$ python3 -q
>>> import numpy as np
>>> np.set_printoptions(precision=1, suppress=True, linewidth=120, legacy="1.25")
>>> m1 = np.load("mat.npy")
>>> m1
array([[ 0.9,  1. ,  1. , -0.8,  1. , -1. , -1. ],
       [ 0.8, -0.7, -0.8, -0.7,  0.7,  0.1,  0. ],
       [ 0.8,  0.2, -0.6, -1. , -0.9,  0. , -0.8],
       [ 0.5,  1. ,  1. , -0.4,  0.8, -1. , -0.9],
       [ 0.2,  0.8,  0.9, -0.1,  0.5, -0.9, -0.6],
       [ 0.1,  0.5,  0.3, -0.8, -0.7, -0.1, -0.6],
       [-0.9, -0.1, -0.5,  0.3, -1. ,  0.9,  0.5],
       [ 1. , -0.4, -0.1, -0.7,  1. , -0.9, -0.5],
       [-0.8, -0.5, -0.7,  0.4, -0.9,  0.9,  0.6],
       [-0.4,  0.5,  0.2, -0.7, -0.9,  0.2, -0.4],
       [ 0.8,  1. ,  1. , -0.3,  1. , -1. , -0.9],
       [-0.6,  0.1, -0.9, -1. , -1. ,  1. , -0.6],
       [ 0.7, -0.2, -0.2, -0.5,  0.7, -0.4, -0.3],
       [-1. , -0.9, -1. ,  0.5, -1. ,  1. ,  0.9],
       [-0.3,  0.7,  0.1, -0.9, -1. ,  0.4, -0.7],
       [ 0.8,  0. , -0.9, -1. , -1. ,  0.6, -0.8],
       [-0.9,  0.9,  1. ,  1. ,  1. , -0.9,  0.4],
       [-0.6,  0.7,  0.1, -0.9, -1. ,  0.6, -0.7],
       [-0.1,  0.6,  0.8,  0.8,  0.8, -0.8,  0. ],
       [-0.5, -1. , -1. , -0.7, -1. ,  1. ,  0.8],
       [-0.2,  0.4,  0.7,  0.6,  0.5, -0.5,  0. ],
       [ 0.4, -0.5, -0.8, -0.7, -0.6,  0.6, -0.1],
       [ 0.8,  0.3,  0.4, -0.6,  0.8, -0.8, -0.6],
       [ 0.9, -0.1,  0.6,  0.6,  1. , -1. , -0.1],
       [ 0.7, -0.6, -0.5,  0. ,  0.9, -0.2,  0.2],
       [ 0.3, -0.4, -0.7, -0.8, -0.7,  0.6, -0.1]])
>>> proj = m1 @ np.linalg.solve(m1.T @ m1, m1.T)
>>> np.diag(proj)
array([0.3, 0.3, 0.6, 0.1, 0.1, 0.2, 0.2, 0.6, 0.1, 0.2, 0.2, 0.6, 0.1, 0.2, 0.2, 0.4, 0.7, 0.3, 0.1, 0.6, 0.1, 0.1,
       0.1, 0.3, 0.2, 0.1])
>>> np.round(np.linalg.eigvalsh(proj), 1) + 0
array([0., 0., 0., 0., 0., 0., 0., 0., 0., 0., 0., 0., 0., 0., 0., 0., 0., 0., 0., 1., 1., 1., 1., 1., 1., 1.])
>>> proj @ m1[:, 2]
array([ 1. , -0.8, -0.6,  1. ,  0.9,  0.3, -0.5, -0.1, -0.7,  0.2,  1. , -0.9, -0.2, -1. ,  0.1, -0.9,  1. ,  0.1,
        0.8, -1. ,  0.7, -0.8,  0.4,  0.6, -0.5, -0.7])
>>> Ac = m1 - m1.mean(axis=0)
>>> left, s, Vt = np.linalg.svd(Ac, full_matrices=False)
>>> round(float((s ** 2).sum() ** 2 / (s ** 4).sum()), 1)
2.4
>>> np.abs(left[:, 0]).argmax()
19
>>> np.round(Ac.mean(axis=0), 1) + 0
array([0., 0., 0., 0., 0., 0., 0.])
>>> np.abs(Vt[0]).argmax()
4
>>> np.searchsorted(np.cumsum(s ** 2) / (s ** 2).sum(), 0.9) + 1
3
>>> G = np.cov(m1, rowvar=False)
>>> m1.std(axis=0)
array([0.7, 0.6, 0.7, 0.6, 0.9, 0.7, 0.5])
>>> np.argsort(-m1.std(axis=0).round(6), kind="stable")
array([4, 5, 2, 0, 3, 1, 6])
>>> G.shape
(7, 7)
>>> np.polyfit(m1[:, 5], m1[:, 4], 1)
array([-1.1, -0.1])
>>> data = np.load("m.npy")
>>> data
array([[2, 5, 0, 0],
       [7, 4, 0, 0],
       [0, 0, 2, 5],
       [0, 0, 7, 4]])
>>> proj = np.triu(np.array([[0, -1, 1, 0], [2, 1, 0, -1], [1, 0, 1, 2], [2, 0, -2, 2]]), 1) + np.eye(4)
>>> M2 = proj @ data @ np.linalg.inv(proj)
>>> np.poly(M2)
array([  1., -12., -18., 324., 729.])
>>> M2 = np.array([[3, 1], [3, 2]])
>>> basis = np.kron(M2, data)
>>> basis
array([[ 6, 15,  0,  0,  2,  5,  0,  0],
       [21, 12,  0,  0,  7,  4,  0,  0],
       [ 0,  0,  6, 15,  0,  0,  2,  5],
       [ 0,  0, 21, 12,  0,  0,  7,  4],
       [ 6, 15,  0,  0,  4, 10,  0,  0],
       [21, 12,  0,  0, 14,  8,  0,  0],
       [ 0,  0,  6, 15,  0,  0,  4, 10],
       [ 0,  0, 21, 12,  0,  0, 14,  8]])
>>> M2 = np.linalg.inv(basis)
>>> (np.abs(M2) > 1e-9).astype(int)
array([[1, 1, 0, 0, 1, 1, 0, 0],
       [1, 1, 0, 0, 1, 1, 0, 0],
       [0, 0, 1, 1, 0, 0, 1, 1],
       [0, 0, 1, 1, 0, 0, 1, 1],
       [1, 1, 0, 0, 1, 1, 0, 0],
       [1, 1, 0, 0, 1, 1, 0, 0],
       [0, 0, 1, 1, 0, 0, 1, 1],
       [0, 0, 1, 1, 0, 0, 1, 1]])
>>> np.linalg.inv(M2)
array([[ 6., 15., -0., -0.,  2.,  5., -0., -0.],
       [21., 12., -0., -0.,  7.,  4., -0., -0.],
       [-0., -0.,  6., 15., -0., -0.,  2.,  5.],
       [-0., -0., 21., 12., -0., -0.,  7.,  4.],
       [ 6., 15.,  0.,  0.,  4., 10.,  0.,  0.],
       [21., 12.,  0.,  0., 14.,  8.,  0.,  0.],
       [ 0.,  0.,  6., 15.,  0.,  0.,  4., 10.],
       [ 0.,  0., 21., 12.,  0.,  0., 14.,  8.]])
>>> np.round(np.linalg.det(basis) * np.linalg.det(M2), 1)
1.0
>>> np.round(basis @ M2, 1) + 0
array([[1., 0., 0., 0., 0., 0., 0., 0.],
       [0., 1., 0., 0., 0., 0., 0., 0.],
       [0., 0., 1., 0., 0., 0., 0., 0.],
       [0., 0., 0., 1., 0., 0., 0., 0.],
       [0., 0., 0., 0., 1., 0., 0., 0.],
       [0., 0., 0., 0., 0., 1., 0., 0.],
       [0., 0., 0., 0., 0., 0., 1., 0.],
       [0., 0., 0., 0., 0., 0., 0., 1.]])
>>> np.round(np.linalg.cond(basis), 1)
23.8
